>>> import numpy as np
>>> from numpy import linalg as LA
>>> np.set_printoptions(suppress=True, linewidth=100)
>>> m1 = np.array([[0.43, 0.43, 0.14, 0.0],
...     [0.3, 0.3, 0.2, 0.2],
...     [0.25, 0.25, 0.25, 0.25],
...     [0.33, 0.5, 0.0, 0.17]])
>>> q, V = LA.qr(m1[:, :2])[0], LA.qr(m1[:, 2:])[0]
>>> sv = LA.svd(q.T @ V, compute_uv=False)
>>> print(np.round(LA.norm(q @ q.T - V @ V.T, 2), 2))
0.69
>>> (sv > 0.9).sum()
np.int64(1)
>>> sv.round(2)
array([0.99, 0.72])
>>> x = np.array([-1, 2, 1, 0])
>>> y = m1 @ x
>>> b, lr = np.zeros(4), 1 / LA.norm(m1, 2) ** 2
>>> for i in range(6):
...     b -= lr * m1.T @ (m1 @ b - y)
...     if i % 2 == 0: print(i, round(LA.norm(m1 @ b - y), 2))
... 
0 0.08
2 0.07
4 0.07
>>> b.round(2)
array([0.61, 0.74, 0.24, 0.33])
>>> print(np.round(LA.cond(m1), 2))
100.35
>>> A = np.array([[25, 25, 20, -5],
...     [25, 25, 20, -5],
...     [20, 20, 16, -4],
...     [-5, -5, -4, 1]])
>>> np.round(np.sort(np.abs(LA.eigvals(A))), 2) + 0
array([ 0.,  0.,  0., 67.])
>>> A @ A
array([[1675, 1675, 1340, -335],
       [1675, 1675, 1340, -335],
       [1340, 1340, 1072, -268],
       [-335, -335, -268,   67]])
>>> LA.matrix_power(A, 2)
array([[1675, 1675, 1340, -335],
       [1675, 1675, 1340, -335],
       [1340, 1340, 1072, -268],
       [-335, -335, -268,   67]])
>>> (A + A.T) / 2
array([[25., 25., 20., -5.],
       [25., 25., 20., -5.],
       [20., 20., 16., -4.],
       [-5., -5., -4.,  1.]])
>>> rank = LA.matrix_rank(A)
>>> rank
np.int64(1)
>>> ns = LA.svd(A)[2][rank:].T
>>> print(ns.shape)
(4, 3)
>>> print(np.round(ns @ ns.T, 2))
[[ 0.63 -0.37 -0.3   0.07]
 [-0.37  0.63 -0.3   0.07]
 [-0.3  -0.3   0.76  0.06]
 [ 0.07  0.07  0.06  0.99]]
>>> rng = np.random.default_rng(25603)
>>> labels = rng.permutation(4)
>>> labels
array([1, 0, 2, 3])
>>> out = A[labels][:, labels]
>>> print(np.round(LA.det(out), 2), round(float(LA.det(A[labels])), 2))
0.0 0.0
>>> np.trace(out)
np.int64(67)
>>> np.round(np.sort(np.abs(LA.eigvals(out))), 2) + 0
array([ 0.,  0.,  0., 67.])
>>> out = np.array([[3], [0], [0]])
>>> E = np.block([[np.zeros((3, 3)), out], [out.T, np.zeros((1, 1))]])
>>> E
array([[0., 0., 0., 3.],
       [0., 0., 0., 0.],
       [0., 0., 0., 0.],
       [3., 0., 0., 0.]])
>>> round(float(LA.norm(E[1], 1)), 2), round(float(LA.norm(E[1], np.inf)), 2)
(0.0, 0.0)
>>> np.round(LA.norm(E, axis=0), 2)
array([3., 0., 0., 3.])
>>> round(LA.norm(E, 2), 2)
np.float64(3.0)
>>> print(round(float(LA.norm(E) ** 2 / LA.norm(E, 2) ** 2), 2))
2.0
>>> X = np.load("out6.npy")
>>> X.round(2) + 0
array([[0.14, 0.16, 0.02, 0.31],
       [0.16, 0.18, 0.02, 0.35],
       [0.02, 0.02, 0.  , 0.05],
       [0.31, 0.35, 0.05, 0.68]])
>>> U, sv, Vt = LA.svd(X)
>>> V = Vt[:(sv > 1e-8).sum()]
>>> x = X[1] + 3 * X[2] + rng.integers(2) * np.eye(4)[1]
>>> x.round(2)
array([0.22, 1.25, 0.03, 0.49])
>>> np.round(V.T @ V, 2) + 0
array([[0.14, 0.16, 0.02, 0.31],
       [0.16, 0.18, 0.02, 0.35],
       [0.02, 0.02, 0.  , 0.05],
       [0.31, 0.35, 0.05, 0.68]])
>>> np.round(np.diag(V.T @ V), 2) + 0
array([0.14, 0.18, 0.  , 0.68])
>>> LA.matrix_rank(np.vstack([X, x]))
np.int64(2)
>>> proj = np.triu(np.array([[-2, -1, 0, 0], [1, 1, 1, -1], [0, -1, 0, 1], [1, 2, -2, -1]]), 1) + np.eye(4)
>>> out = proj @ X @ LA.inv(proj)
>>> np.round(LA.det(out), 2)
np.float64(0.0)
>>> print(np.round(proj @ X - X @ proj, 2))
[[-0.16 -0.04 -0.18 -0.21]
 [-0.29 -0.16 -0.22 -0.48]
 [ 0.31  0.37  0.02  0.7 ]
 [ 0.    0.31 -0.35  0.3 ]]
>>> print(np.round(np.trace(out), 2), round(float(np.trace(X)), 2))
1.0 1.0
>>> out.round(2)
array([[-0.02, -0.04,  0.03, -0.11],
       [-0.13, -0.28,  0.26, -0.82],
       [ 0.33,  0.7 , -0.65,  2.08],
       [ 0.31,  0.66, -0.61,  1.94]])
>>> np.round(np.poly(out), 2) + 0
array([ 1., -1.,  0.,  0.,  0.])
>>> rank = LA.matrix_rank(out)
>>> rank
np.int64(1)
>>> ns = LA.svd(out)[2][rank:].T
>>> [int(LA.matrix_rank(np.delete(out, i, axis=0))) for i in range(4)]
[1, 1, 1, 1]
>>> print(np.round(ns @ ns.T, 2))
[[ 0.98 -0.04  0.04 -0.13]
 [-0.04  0.91  0.09 -0.27]
 [ 0.04  0.09  0.92  0.25]
 [-0.13 -0.27  0.25  0.19]]
>>> mat = np.array([[1.05, 2.0, 1.0], [0.0, 0.05, 2.0], [1.0, 2.0, 1.05]])
>>> U, sv, Vt = LA.svd(mat)
>>> sv.round(2)
array([3.63, 1.73, 0.03])
>>> np.argmax(sv[:-1] / (sv[1:] + 1e-6)) + 1
np.int64(2)
>>> out = U[:, :2] @ np.diag(sv[:2]) @ Vt[:2]
>>> print(np.round(LA.norm(mat - out, 2), 2), np.round(sv[2], 2))
0.03 0.03
>>> out.round(2) + 0
array([[1.03, 2.01, 1.  ],
       [0.  , 0.05, 2.  ],
       [1.02, 1.99, 1.05]])
>>> evals, V = LA.eig(mat)
>>> np.round(np.sort(LA.eigvals(mat @ mat)), 2) + 0
array([ 0.  ,  1.41, 10.8 ])
>>> np.round(np.sort(LA.eigvals(mat.T)), 2)
array([-1.19,  0.05,  3.29])
>>> evals.round(2)
array([ 3.29,  0.05, -1.19])
>>> sv = 3 * 0.2 ** np.arange(3)
>>> arr = rng.normal(size=(12, 3)) * rng.permutation(sv)
>>> print(arr.round(2))
[[-0.02  7.32  0.4 ]
 [-0.16  1.67  0.52]
 [ 0.12 -2.6   0.49]
 [ 0.06 -0.97 -0.29]
 [-0.05  4.68  1.59]
 [-0.19  8.41  0.42]
 [ 0.12 -1.02 -0.47]
 [ 0.09 -0.7   0.35]
 [ 0.01  2.62  0.53]
 [ 0.13 -0.77  0.35]
 [-0.07  2.52  0.74]
 [ 0.12  3.11 -0.52]]
>>> U, sv, Vt = LA.svd(arr, full_matrices=False)
>>> np.round(np.abs(Vt[0]), 2)
array([0.01, 1.  , 0.09])
>>> np.abs(U[:, 0]).round(6).argmax()
np.int64(5)
>>> np.round(U.T @ arr @ Vt.T, 2) + 0
array([[13.53,  0.  ,  0.  ],
       [ 0.  ,  1.92,  0.  ],
       [ 0.  ,  0.  ,  0.32]])
>>> print(sv.round(2))
[13.53  1.92  0.32]
>>> print((sv > 1e-8).sum())
3
>>> U.shape, sv.shape, Vt.shape
((12, 3), (3,), (3, 3))
>>> np.allclose(U * sv @ Vt, arr)
True
>>> out = np.c_[arr[:, :1] @ np.array([[4]]), np.array([0, -4, -2, -1, 3, 4, -3, -1, 0, 3, -1, 0])]
>>> out.round(2)
array([[-0.09,  0.  ],
       [-0.66, -4.  ],
       [ 0.48, -2.  ],
       [ 0.22, -1.  ],
       [-0.19,  3.  ],
       [-0.77,  4.  ],
       [ 0.5 , -3.  ],
       [ 0.36, -1.  ],
       [ 0.06,  0.  ],
       [ 0.52,  3.  ],
       [-0.28, -1.  ],
       [ 0.5 ,  0.  ]])
>>> LA.matrix_rank(out)
np.int64(2)
>>> np.round(LA.lstsq(arr, out[:, 0])[0], 2) + 0
array([4., 0., 0.])
>>> def softmax(z):
...     e = np.exp(z - z.max(axis=-1, keepdims=True))
...     return e / e.sum(axis=-1, keepdims=True)
... 
>>> np.round(softmax(out[2]), 2)
array([0.92, 0.08])
>>> print(np.round(softmax(out[2] + 5), 2))
[0.92 0.08]
>>> np.round(softmax(out).sum(axis=1), 2)
array([1., 1., 1., 1., 1., 1., 1., 1., 1., 1., 1., 1.])
>>> scores = out @ out.T / np.sqrt(2)
>>> softmax(scores).round(6).argmax(axis=1)
array([5, 1, 1, 1, 5, 5, 1, 1, 9, 5, 1, 9])
>>> np.round(softmax(scores)[2] @ out, 2)
array([-0.28, -3.5 ])
>>> np.round(softmax(scores), 2) + 0
array([[0.08, 0.09, 0.08, 0.08, 0.08, 0.09, 0.08, 0.08, 0.08, 0.08, 0.09, 0.08],
       [0.  , 0.96, 0.  , 0.  , 0.  , 0.  , 0.03, 0.  , 0.  , 0.  , 0.  , 0.  ],
       [0.  , 0.66, 0.06, 0.01, 0.  , 0.  , 0.24, 0.01, 0.  , 0.  , 0.01, 0.  ],
       [0.03, 0.4 , 0.12, 0.05, 0.  , 0.  , 0.24, 0.06, 0.03, 0.  , 0.05, 0.03],
       [0.  , 0.  , 0.  , 0.  , 0.09, 0.82, 0.  , 0.  , 0.  , 0.08, 0.  , 0.  ],
       [0.  , 0.  , 0.  , 0.  , 0.04, 0.93, 0.  , 0.  , 0.  , 0.03, 0.  , 0.  ],
       [0.  , 0.83, 0.02, 0.  , 0.  , 0.  , 0.15, 0.  , 0.  , 0.  , 0.  , 0.  ],
       [0.03, 0.38, 0.12, 0.06, 0.  , 0.  , 0.25, 0.06, 0.03, 0.  , 0.05, 0.03],
       [0.08, 0.08, 0.08, 0.08, 0.08, 0.08, 0.08, 0.08, 0.08, 0.08, 0.08, 0.08],
       [0.  , 0.  , 0.  , 0.  , 0.11, 0.74, 0.  , 0.  , 0.  , 0.14, 0.  , 0.  ],
       [0.03, 0.49, 0.09, 0.05, 0.  , 0.  , 0.19, 0.05, 0.02, 0.  , 0.05, 0.02],
       [0.08, 0.06, 0.1 , 0.09, 0.08, 0.06, 0.1 , 0.09, 0.08, 0.1 , 0.07, 0.1 ]])
>>> data = np.loadtxt("test2.csv", delimiter=",")
>>> data.round(2)
array([[-0.59, -0.32, -0.74,  0.06],
       [ 0.42, -0.21, -0.32, -0.83],
       [ 0.17,  0.85, -0.5 ,  0.07],
       [ 0.67, -0.37, -0.32,  0.56]])
>>> f, g = data[0], data[3]
>>> f @ f
np.float64(1.0)
>>> pr = (f @ g) / (f @ f) * f
>>> LA.matrix_rank(np.outer(f, g))
np.int64(1)
>>> np.round((g - pr) @ f, 2)
np.float64(-0.0)
